% python3 -q
>>> import numpy as np
>>> np.set_printoptions(suppress=True, linewidth=140)
>>> def rnd(a):
...     return np.round(a, 2) + 0
... 
>>> X = np.loadtxt("case4.csv", delimiter=",")
>>> X
array([[2., 0., 0., 0.],
       [1., 2., 0., 0.],
       [1., 3., 3., 0.],
       [2., 1., 1., 1.]])
>>> # triangular, det is the product of the diagonal
>>> cov = X.T @ X
>>> cov
array([[10.,  7.,  5.,  2.],
       [ 7., 14., 10.,  1.],
       [ 5., 10., 10.,  1.],
       [ 2.,  1.,  1.,  1.]])
>>> K = np.loadtxt("mat.csv", delimiter=",")
>>> K
array([[-2., -2., -1.],
       [-2.,  1.,  1.],
       [ 1.,  2., -1.]])
>>> P = np.triu(np.array([[3, 1, 2], [1, 1, 0], [2, 1, 1]]), 1) + np.eye(3)
>>> A2 = P @ K @ np.linalg.inv(P)
>>> np.trace(A2), np.trace(K)
(np.float64(-2.0), np.float64(-2.0))
>>> P @ K - K @ P
array([[ 0.,  7.,  3.],
       [ 0.,  2.,  4.],
       [ 0., -1., -2.]])
>>> A2
array([[-2.,  5.,  2.],
       [-2.,  3.,  5.],
       [ 1.,  1., -3.]])
>>> np.linalg.matrix_rank(A2)
np.int64(3)
>>> mat = np.diag(3 * np.array([-7, 0, 6])) + np.array([[1, 1, 1], [-1, 0, 0], [0, 2, 0]])
>>> mat
array([[-20,   1,   1],
       [ -1,   0,   0],
       [  0,   2,  18]])
>>> vec = np.array([-4, 5, -1])
>>> (mat @ vec).argmax()
np.int64(0)
>>> np.linalg.norm(mat @ vec) <= np.linalg.norm(mat, 2) * np.linalg.norm(vec) + 1e-9
np.True_
>>> (mat * vec).sum(axis=1)
array([84,  4, -8])
>>> mat @ np.eye(3)[2]
array([ 1.,  0., 18.])
>>> np.einsum("ij,j->i", mat, vec)
array([84,  4, -8])
>>> A = np.loadtxt("run16.csv", delimiter=",")
>>> A
array([[-0.03, -0.02,  4.01,  2.03,  4.05],
       [ 0.09, -0.03, -9.14, -0.03, -8.91],
       [ 0.  ,  0.07,  3.09,  2.94,  2.99],
       [ 0.05,  0.06, -4.17, -2.06, -4.06],
       [-0.11, -0.1 ,  3.16, -0.17,  2.97]])
>>> U, sig, Vt = np.linalg.svd(A)
>>> rnd(sig)
array([16.48,  3.46,  0.16,  0.11,  0.02])
>>> np.argmax(sig[:-1] / (sig[1:] + 1e-6)) + 1
np.int64(2)
>>> A2 = U[:, :2] @ np.diag(sig[:2]) @ Vt[:2]
>>> rnd(np.linalg.norm(A - A2, 2)), rnd(sig[2])
(np.float64(0.16), np.float64(0.16))
>>> np.linalg.matrix_rank(A, rtol=0.05)
np.int64(2)
>>> rnd(A2)
array([[-0.03,  0.  ,  4.07,  2.03,  3.99],
       [ 0.12,  0.02, -9.15, -0.03, -8.9 ],
       [-0.01,  0.01,  3.06,  2.94,  3.02],
       [ 0.03,  0.  , -4.15, -2.06, -4.08],
       [-0.04, -0.01,  3.11, -0.17,  3.02]])
>>> np.linalg.matrix_rank(A2)
np.int64(2)
>>> U, sig, Vt = np.linalg.svd(A2, full_matrices=False)
>>> rnd(np.cumsum(sig ** 2) / np.sum(sig ** 2))
array([0.96, 1.  , 1.  , 1.  , 1.  ])
>>> (sig > 1e-8).sum()
np.int64(2)
>>> rnd(np.sqrt((sig ** 2).sum())), rnd(np.linalg.norm(A2))
(np.float64(16.84), np.float64(16.84))
>>> rnd(sig / sig[0])
array([1.  , 0.21, 0.  , 0.  , 0.  ])
>>> np.abs(U[:, 0]).round(6).argmax()
np.int64(1)
>>> rnd(sig)
array([16.48,  3.46,  0.  ,  0.  ,  0.  ])
>>> np.allclose(U * sig @ Vt, A2)
True
>>> vec = np.array([0, 5, 1, -3, 3])
>>> target = A @ vec
>>> c, lr = np.zeros(5), 1 / np.linalg.norm(A, 2) ** 2
>>> for i in range(6):
...     c -= lr * A.T @ (A @ c - target)
...     if i % 2 == 0: print(i, round(np.linalg.norm(A @ c - target), 2))
... 
0 10.98
2 10.03
4 9.17
>>> rnd(c)
array([-0.03, -0.01,  1.76, -0.45,  1.7 ])
>>> rnd(np.linalg.cond(A))
np.float64(872.61)
>>> A2 = np.linalg.inv(A)
>>> rnd(np.linalg.cond(A))
np.float64(872.61)
>>> np.allclose(A2, A.T)
False
>>> (np.abs(A2) > 1e-9).astype(int)
array([[1, 1, 1, 1, 1],
       [1, 1, 1, 1, 1],
       [1, 1, 1, 1, 1],
       [1, 1, 1, 1, 1],
       [1, 1, 1, 1, 1]])
>>> rnd(A @ A2)
array([[1., 0., 0., 0., 0.],
       [0., 1., 0., 0., 0.],
       [0., 0., 1., 0., 0.],
       [0., 0., 0., 1., 0.],
       [0., 0., 0., 0., 1.]])
>>> feats = np.load("x.npy")
>>> feats
array([[11, 10, 12,  7],
       [ 3,  2,  4,  0],
       [ 0,  0,  0,  0],
       [19, 18, 20, 14],
       [ 0,  0,  0,  0],
       [ 0,  0,  0,  0],
       [ 0,  0,  0,  0],
       [ 0,  0,  0,  0],
       [ 0,  0,  0,  0],
       [ 0,  0,  0,  0],
       [11, 10, 12,  7],
       [ 0,  0,  1,  0],
       [ 0,  0,  0,  7],
       [ 0,  0,  0,  0]])
>>> P = feats @ np.linalg.solve(feats.T @ feats, feats.T)
>>> rnd(P @ feats[:, 2])
array([12.,  4.,  0., 20.,  0.,  0.,  0.,  0.,  0.,  0., 12.,  1.,  0.,  0.])
>>> rnd(np.diag(P))
array([0.25, 0.75, 0.  , 0.75, 0.  , 0.  , 0.  , 0.  , 0.  , 0.  , 0.25, 1.  , 1.  , 0.  ])
>>> rnd(np.trace(P))
np.float64(4.0)
>>> rnd(np.linalg.eigvalsh(P))
array([0., 0., 0., 0., 0., 0., 0., 0., 0., 0., 1., 1., 1., 1.])
>>> np.allclose(P @ P, P)
True
